$ python3 -q
>>> import numpy as np
>>> import numpy.linalg as la
>>> np.set_printoptions(precision=3, suppress=True, linewidth=200)
>>> A = np.load("dump.npy")
>>> A
array([[ 1,  0,  0,  0,  0,  0,  0,  0,  0,  0,  0,  0,  0,  0],
       [-2, -2,  0,  0,  0,  0,  0,  0,  0,  0,  0,  0,  0,  0],
       [ 1,  2,  2,  0,  0,  0,  0,  0,  0,  0,  0,  0,  0,  0],
       [ 2,  2, -1, -1,  0,  0,  0,  0,  0,  0,  0,  0,  0,  0],
       [ 1,  2,  0,  2,  1,  0,  0,  0,  0,  0,  0,  0,  0,  0],
       [ 2,  1,  2, -1,  0, -1,  0,  0,  0,  0,  0,  0,  0,  0],
       [ 1,  0,  1, -1,  0,  0, -2,  0,  0,  0,  0,  0,  0,  0],
       [ 2,  0,  0,  1,  1,  1,  2, -2,  0,  0,  0,  0,  0,  0],
       [-2,  2, -1,  0, -1, -1,  1,  1,  2,  0,  0,  0,  0,  0],
       [ 0,  2, -2,  0,  2,  1,  2, -1, -2,  2,  0,  0,  0,  0],
       [-1,  0, -1,  0, -1, -1,  0, -2, -1,  0, -1,  0,  0,  0],
       [ 0,  1, -1,  1, -2, -1,  0,  1, -1, -2,  2,  2,  0,  0],
       [-2, -1, -2,  2,  1,  1, -1, -2, -1,  1,  1, -1,  1,  0],
       [ 2, -1,  1, -2, -1, -1,  1,  1,  2,  2,  2, -2, -1, -2]])
>>> r0 = np.array([2, 3, 3, 2, 3, 3, 3, 1, 1, 2, 3, 1, 2, 2])
>>> out = A + np.outer(r0, np.eye(14)[13])
>>> round(la.det(out) / la.det(A), 3), round(float(1 + la.solve(A, r0)[13]), 3)
(np.float64(-388.969), -388.969)
>>> out = la.inv(A)
>>> round(float(la.det(A) * la.det(out)), 3)
1.0
>>> np.allclose(out, A.T)
False
>>> round(float(la.slogdet(A)[0]), 3)
-1.0
>>> m1 = np.load("data.npy")
>>> m1
array([[ 0.45 , -1.083, -0.327, -0.164,  0.113,  0.762, -0.098,  2.151,  0.2  ,  0.035, -0.235,  1.138,  0.933],
       [ 1.004,  0.851,  0.686, -0.354, -0.159, -1.032, -0.499, -0.799, -0.103,  0.473, -1.943,  0.751, -0.349],
       [-0.085,  1.21 , -0.577,  0.234, -1.146,  0.809,  1.635,  0.041,  1.041,  1.084, -0.485, -0.046, -0.052],
       [ 0.598,  0.557, -0.334,  0.656, -0.966, -1.145,  0.529,  1.265,  1.315,  0.985, -0.522, -0.522,  0.648],
       [ 1.095,  1.16 , -0.89 ,  0.238, -1.987,  0.22 ,  0.535,  0.695,  0.308,  0.309,  0.583, -0.549, -0.102],
       [-0.089,  0.243,  1.025,  1.374, -0.639, -0.468, -0.803,  0.831,  1.177, -0.405, -0.497,  0.04 ,  1.495],
       [-0.446, -1.602, -0.29 ,  0.61 , -0.706,  0.508,  1.277,  0.911,  0.723,  1.104, -0.229,  0.867, -0.127],
       [-0.524,  0.596,  0.083, -0.443,  0.689,  0.485, -0.097, -1.301,  0.317,  1.863,  1.157,  0.914,  0.09 ],
       [ 0.491,  0.473, -0.056,  1.681,  0.365, -0.59 ,  0.804, -0.386,  0.752, -0.106,  1.809, -0.76 , -0.046],
       [ 0.618, -0.956,  0.966,  0.198, -0.138, -1.267, -0.141, -0.311,  0.091, -0.283,  1.44 , -1.311, -1.054],
       [-0.096, -0.294,  1.83 , -0.351, -0.099,  1.555, -0.349,  0.681,  0.329,  1.382,  0.057, -0.46 , -0.43 ],
       [ 0.048,  0.051,  0.289, -0.822,  0.363,  1.831,  1.2  , -1.169,  0.067, -1.099,  0.529,  0.169,  0.653],
       [-0.398,  0.154,  0.554, -0.128,  1.601,  0.346,  0.345, -0.172, -1.22 , -1.05 ,  0.916,  1.256,  0.809],
       [-0.2  , -0.62 ,  0.07 , -0.206,  0.768, -1.618, -0.556, -0.052, -0.977,  0.684,  1.641, -0.131,  0.934],
       [ 1.145, -0.373, -0.103,  1.468, -1.269,  0.121,  1.146,  0.594, -0.357,  0.498,  0.129,  1.184, -0.55 ],
       [-1.189,  0.393, -0.176, -0.613, -1.224, -0.046,  1.08 , -0.71 , -1.298,  1.167, -0.823,  0.344,  0.094],
       [-0.98 , -0.818, -0.601, -2.096,  0.222,  0.47 , -0.188,  0.908,  0.254, -0.74 , -0.767,  0.328,  0.42 ],
       [-0.432, -0.826, -0.554,  1.278, -0.612,  0.379, -1.708,  0.408, -0.058,  1.232, -0.078,  1.028,  0.073],
       [ 1.234, -0.125, -0.951, -0.228, -0.214, -0.787,  0.318,  0.335, -0.304, -1.764,  1.264, -0.909, -0.016],
       [-2.154, -0.044, -0.328, -0.802, -0.684, -1.075, -0.172,  1.133, -0.162, -0.537, -0.545,  0.097, -0.221],
       [ 0.696,  1.104,  0.013, -0.355,  0.044, -0.193, -0.291,  1.546, -0.153,  1.977, -0.527,  0.478,  0.47 ],
       [-0.044,  2.117,  0.191,  1.117,  0.003,  0.883, -0.018,  0.46 ,  0.062,  0.481, -0.946,  0.873, -0.593],
       [-0.113,  0.616, -0.41 ,  1.333,  0.185,  0.501,  1.535, -0.294,  0.277, -0.042, -0.21 , -1.874,  0.546],
       [ 0.013,  1.122, -1.04 ,  0.315,  0.321, -1.211,  1.073, -0.533,  1.179,  1.295,  0.139,  0.48 ,  0.488],
       [-0.38 ,  0.738,  0.265,  1.092, -0.742,  0.323, -0.571, -0.374,  0.19 ,  0.853,  1.943,  1.168,  0.164],
       [-1.326, -0.255,  1.517,  0.159,  0.16 , -0.174,  0.884, -0.426,  1.221, -0.572,  1.4  ,  0.238,  0.007],
       [ 0.957, -1.404, -0.233, -0.29 , -0.412, -1.053, -1.568, -0.844,  0.308,  0.971, -0.365,  0.516,  0.298],
       [ 0.371, -1.217,  1.278,  0.144,  0.289,  1.194, -0.536,  0.505,  0.017, -1.583,  0.652,  0.098, -0.856]])
>>> def softmax(z):
...     e = np.exp(z - z.max(axis=-1, keepdims=True))
...     return e / e.sum(axis=-1, keepdims=True)
... 
>>> np.round(softmax(10 * m1[2]), 3) + 0
array([0.   , 0.014, 0.   , 0.   , 0.   , 0.   , 0.979, 0.   , 0.003, 0.004, 0.   , 0.   , 0.   ])
>>> print(softmax(m1[2]))
[0.04  0.145 0.024 0.055 0.014 0.097 0.222 0.045 0.122 0.128 0.027 0.041 0.041]
>>> S = m1 @ m1.T / np.sqrt(13)
>>> softmax(S)[2] @ m1
array([ 0.056,  0.585, -0.23 ,  0.35 , -0.59 ,  0.18 ,  0.717,  0.2  ,  0.451,  0.692, -0.085,  0.096,  0.091])
>>> softmax(S).round(6).argmax(axis=1)
array([ 0,  1,  2,  3,  4,  5,  6,  7,  8,  9, 10, 11, 12, 13, 14, 15, 16, 17, 18, 19, 20, 21, 22, 23, 24, 25, 26, 27])
